% python3 -q
>>> import numpy as np
>>> from numpy import linalg as LA
>>> np.set_printoptions(precision=2, suppress=True, linewidth=200)
>>> mat = np.load("dump.npy")
>>> mat
array([[1, 1, 3, 0, 1],
       [0, 3, 2, 1, 1],
       [0, 0, 0, 3, 0],
       [0, 0, 0, 2, 1],
       [0, 0, 0, 0, 2]])
>>> np.round(LA.norm(mat[4], 1), 2), np.round(LA.norm(mat[4], np.inf), 2)
(np.float64(2.0), np.float64(2.0))
>>> np.round(LA.norm(mat, 2), 2)
np.float64(5.02)
>>> np.round(LA.norm(mat[4] - mat[0]), 2)
np.float64(3.46)
>>> round(LA.norm(mat, "nuc"), 2)
np.float64(12.32)
>>> round(LA.norm(mat, 1), 2), round(LA.norm(mat, np.inf), 2)
(np.float64(6.0), np.float64(7.0))
>>> rng = np.random.default_rng(21748)
>>> lab = rng.permutation(5)
>>> lab
array([4, 0, 1, 3, 2])
>>> Y = mat[lab][:, lab]
>>> Y
array([[2, 0, 0, 0, 0],
       [1, 1, 1, 0, 3],
       [1, 0, 3, 1, 2],
       [1, 0, 0, 2, 0],
       [0, 0, 0, 3, 0]])
>>> print(np.sort(np.abs(LA.eigvals(Y))))
[0. 1. 2. 2. 3.]
>>> np.allclose(Y @ Y.T, Y.T @ Y)
False
>>> round(np.abs(LA.eigvals(Y)).max(), 2)
np.float64(3.0)
>>> print(round(LA.det(Y), 2))
0.0
>>> Y @ Y
array([[ 4,  0,  0,  0,  0],
       [ 4,  1,  4, 10,  5],
       [ 6,  0,  9, 11,  6],
       [ 4,  0,  0,  4,  0],
       [ 3,  0,  0,  6,  0]])
>>> np.sort(np.abs(LA.eigvals(Y)))
array([0., 1., 2., 2., 3.])
>>> print(np.round(mat @ LA.pinv(mat) @ mat, 2) + 0)
[[1. 1. 3. 0. 1.]
 [0. 3. 2. 1. 1.]
 [0. 0. 0. 3. 0.]
 [0. 0. 0. 2. 1.]
 [0. 0. 0. 0. 2.]]
>>> np.unique(mat.round(6), axis=0).shape
(5, 5)
>>> A = np.array([[-8, -3, -4, 9, 6],
...     [-1, 5, 7, 4, 2],
...     [-2, -4, -1, -4, -9],
...     [-7, -2, -5, 1, 6],
...     [-8, 6, -6, 1, -8]])
>>> A
array([[-8, -3, -4,  9,  6],
       [-1,  5,  7,  4,  2],
       [-2, -4, -1, -4, -9],
       [-7, -2, -5,  1,  6],
       [-8,  6, -6,  1, -8]])
>>> A.shape
(5, 5)
>>> A.sum(axis=0)
array([-26,   2,  -9,  11,  -3])
>>> round(LA.norm(A), 2)
np.float64(27.11)
>>> round(float(np.abs(LA.eigvals(A)).max()), 2)
11.55
>>> (A - A.T) / 2
array([[ 0. , -1. , -1. ,  8. ,  7. ],
       [ 1. ,  0. ,  5.5,  3. , -2. ],
       [ 1. , -5.5,  0. ,  0.5, -1.5],
       [-8. , -3. , -0.5,  0. ,  2.5],
       [-7. ,  2. ,  1.5, -2.5,  0. ]])
>>> print(np.allclose(A @ A.T, A.T @ A))
False
>>> round(float(LA.det(A)), 2)
-64488.0
>>> x = np.array([2, 0, -1, -2, 2])
>>> target = A @ x
>>> target
array([-18, -13, -13,   1, -28])
>>> np.round(LA.solve(A.T, A[0]), 2) + 0
array([1., 0., 0., 0., 0.])
>>> print(LA.solve(A, A[:, 0]))
[ 1.  0.  0. -0.  0.]
>>> Y = LA.inv(A)
>>> LA.inv(Y)
array([[-8., -3., -4.,  9.,  6.],
       [-1.,  5.,  7.,  4.,  2.],
       [-2., -4., -1., -4., -9.],
       [-7., -2., -5.,  1.,  6.],
       [-8.,  6., -6.,  1., -8.]])
>>> np.allclose(Y, A.T)
False
>>> np.round(A @ Y, 2) + 0
array([[1., 0., 0., 0., 0.],
       [0., 1., 0., 0., 0.],
       [0., 0., 1., 0., 0.],
       [0., 0., 0., 1., 0.],
       [0., 0., 0., 0., 1.]])
>>> LA.det(A) * Y
array([[-1239.,  5973.,  5238.,  7737.,   474.],
       [ 3600., -1272.,  5600.,  -568., -4344.],
       [ 1185., -8211., -5322., -2247.,  3138.],
       [-7914.,  1614.,  2020.,  9238.,  -876.],
       [ 2061.,  -567.,  3206., -5323.,  1866.]])
>>> (np.abs(Y) > 1e-9).astype(int)
array([[1, 1, 1, 1, 1],
       [1, 1, 1, 1, 1],
       [1, 1, 1, 1, 1],
       [1, 1, 1, 1, 1],
       [1, 1, 1, 1, 1]])
>>> sigma = 3 * 0.7 ** np.arange(3)
>>> K = rng.normal(size=(34, 3)) * rng.permutation(sigma)
>>> K
array([[ 0.63,  5.98, -0.32],
       [ 2.79,  4.22, -1.64],
       [ 3.4 ,  0.28, -0.14],
       [ 2.41,  1.11, -3.74],
       [ 0.76, -2.88,  0.78],
       [ 2.23,  3.67, -0.86],
       [ 2.37, -2.55, -0.61],
       [ 1.07, -3.15, -1.63],
       [-2.54, -2.4 ,  0.55],
       [-1.2 ,  2.64, -1.91],
       [-2.6 ,  0.43, -0.61],
       [ 2.81, -1.38,  0.41],
       [-1.09,  0.21,  2.03],
       [ 0.13,  0.51, -0.57],
       [ 1.48,  2.19, -2.97],
       [-0.88,  3.25,  0.04],
       [ 0.33, -1.76, -2.18],
       [-4.02,  1.93, -0.47],
       [ 2.29,  1.22,  0.42],
       [ 1.7 , -4.5 ,  0.54],
       [-3.2 , -6.77, -1.41],
       [ 3.14,  0.61,  0.72],
       [-0.1 , -5.17,  1.  ],
       [-0.66, -2.47, -0.96],
       [-1.9 ,  1.29, -0.14],
       [ 0.55, -0.68, -2.07],
       [-0.72, -2.03, -2.53],
       [-2.61,  2.81, -0.14],
       [-1.7 , -3.19,  0.17],
       [-3.99,  0.12, -0.39],
       [-1.32,  2.05, -0.46],
       [-7.24,  6.1 ,  3.54],
       [-1.18,  0.37,  3.01],
       [ 1.22, -3.8 , -0.32]])
>>> Y = np.c_[K[:, :2] @ np.array([[1, 1], [2, 2]]), np.array([1, 0, 0, 4, 0, 0, 2, 0, 0, 3, 3, 1, 3, 2, 5, 3, 3, 5, 2, 1, 5, 3, 0, 4, 0, 1, 5, 3, 1, 0, 4, 3, 1, 2])]
>>> Y
array([[ 12.59,  12.59,   1.  ],
       [ 11.23,  11.23,   0.  ],
       [  3.97,   3.97,   0.  ],
       [  4.63,   4.63,   4.  ],
       [ -5.01,  -5.01,   0.  ],
       [  9.58,   9.58,   0.  ],
       [ -2.73,  -2.73,   2.  ],
       [ -5.24,  -5.24,   0.  ],
       [ -7.33,  -7.33,   0.  ],
       [  4.08,   4.08,   3.  ],
       [ -1.74,  -1.74,   3.  ],
       [  0.04,   0.04,   1.  ],
       [ -0.67,  -0.67,   3.  ],
       [  1.16,   1.16,   2.  ],
       [  5.86,   5.86,   5.  ],
       [  5.62,   5.62,   3.  ],
       [ -3.19,  -3.19,   3.  ],
       [ -0.16,  -0.16,   5.  ],
       [  4.73,   4.73,   2.  ],
       [ -7.29,  -7.29,   1.  ],
       [-16.74, -16.74,   5.  ],
       [  4.36,   4.36,   3.  ],
       [-10.44, -10.44,   0.  ],
       [ -5.6 ,  -5.6 ,   4.  ],
       [  0.69,   0.69,   0.  ],
       [ -0.8 ,  -0.8 ,   1.  ],
       [ -4.78,  -4.78,   5.  ],
       [  3.01,   3.01,   3.  ],
       [ -8.08,  -8.08,   1.  ],
       [ -3.76,  -3.76,   0.  ],
       [  2.78,   2.78,   4.  ],
       [  4.96,   4.96,   3.  ],
       [ -0.45,  -0.45,   1.  ],
       [ -6.39,  -6.39,   2.  ]])
>>> LA.matrix_rank(Y)
np.int64(2)
>>> LA.norm(LA.qr(K)[0].T @ Y, axis=0) ** 2 / ((Y ** 2).sum(axis=0) + 1e-12)
array([1.  , 1.  , 0.28])
>>> arr = np.load("w.npy")
>>> arr
array([[15, -1,  9, -9, -9,  0],
       [-1, 20, -2, -9,  7,  2],
       [ 9, -2,  6, -7, -6, -3],
       [-9, -9, -7, 23,  5, 14],
       [-9,  7, -6,  5,  9,  3],
       [ 0,  2, -3, 14,  3, 18]])
>>> LA.cond(arr) > 100
np.True_
>>> Uu, sigma, Vt = LA.svd(arr)
>>> np.argmax(sigma[:-1] / (sigma[1:] + 1e-6)) + 1
np.int64(4)
>>> sigma.round(2) + 0
array([43.42, 27.86, 18.55,  1.17,  0.  ,  0.  ])
>>> Y = Uu[:, :4] @ np.diag(sigma[:4]) @ Vt[:4]
>>> round(LA.norm(arr - Y, 2), 2), round(float(sigma[4]), 2)
(np.float64(0.0), 0.0)
>>> w, vecs = LA.eigh(arr)
>>> x = np.array([1, 1, -3, 0, 3, 1])
>>> print(np.round(LA.eigvalsh(arr[1:, 1:]), 2) + 0)
[ 0.    0.85 10.3  25.95 38.91]
>>> (np.sign(vecs[:, -1].round(6)) == np.sign(vecs[0, -1].round(6))).astype(int)
array([1, 1, 1, 0, 0, 0])
>>> x = np.array([3, 4, 0, 5, 4, 1])
>>> arr * x
array([[ 45,  -4,   0, -45, -36,   0],
       [ -3,  80,   0, -45,  28,   2],
       [ 27,  -8,   0, -35, -24,  -3],
       [-27, -36,   0, 115,  20,  14],
       [-27,  28,   0,  25,  36,   3],
       [  0,   8,   0,  70,  12,  18]])
>>> (arr @ x).argmax()
np.int64(5)
>>> LA.norm(arr @ x) <= LA.norm(arr, 2) * LA.norm(x) + 1e-9
np.True_
>>> rk = LA.matrix_rank(arr)
>>> rk
np.int64(4)
>>> null = LA.svd(arr)[2][rk:].T
>>> np.allclose(arr @ null, 0)
True
>>> [int(LA.matrix_rank(np.delete(arr, i, axis=0))) for i in range(6)]
[4, 4, 4, 4, 4, 4]
>>> [int(LA.matrix_rank(arr[:, :j + 1])) for j in range(6)]
[1, 2, 3, 4, 4, 4]
>>> data = np.load("mat.npy")
>>> data
array([[ 1,  0,  0,  0,  0,  0],
       [ 0, -1,  0,  0,  0,  0],
       [ 0,  0,  0,  0,  0,  0],
       [ 0,  0,  0,  1,  0,  0],
       [ 0,  0,  0,  0, -3,  0],
       [ 0,  0,  0,  0,  0,  1]])
>>> np.all(LA.eigvalsh(data) > 0)
np.False_
>>> np.round(LA.eigvalsh(data).min(), 2)
np.float64(-3.0)
>>> Uu, sigma, Vt = LA.svd(data, full_matrices=False)
>>> sigma / sigma[0]
array([1.  , 0.33, 0.33, 0.33, 0.33, 0.  ])
>>> Uu.T @ Uu
array([[1., 0., 0., 0., 0., 0.],
       [0., 1., 0., 0., 0., 0.],
       [0., 0., 1., 0., 0., 0.],
       [0., 0., 0., 1., 0., 0.],
       [0., 0., 0., 0., 1., 0.],
       [0., 0., 0., 0., 0., 1.]])
>>> (sigma > 1e-8).sum()
np.int64(5)
>>> print(round(np.sqrt((sigma ** 2).sum()), 2), np.round(LA.norm(data), 2))
3.61 3.61
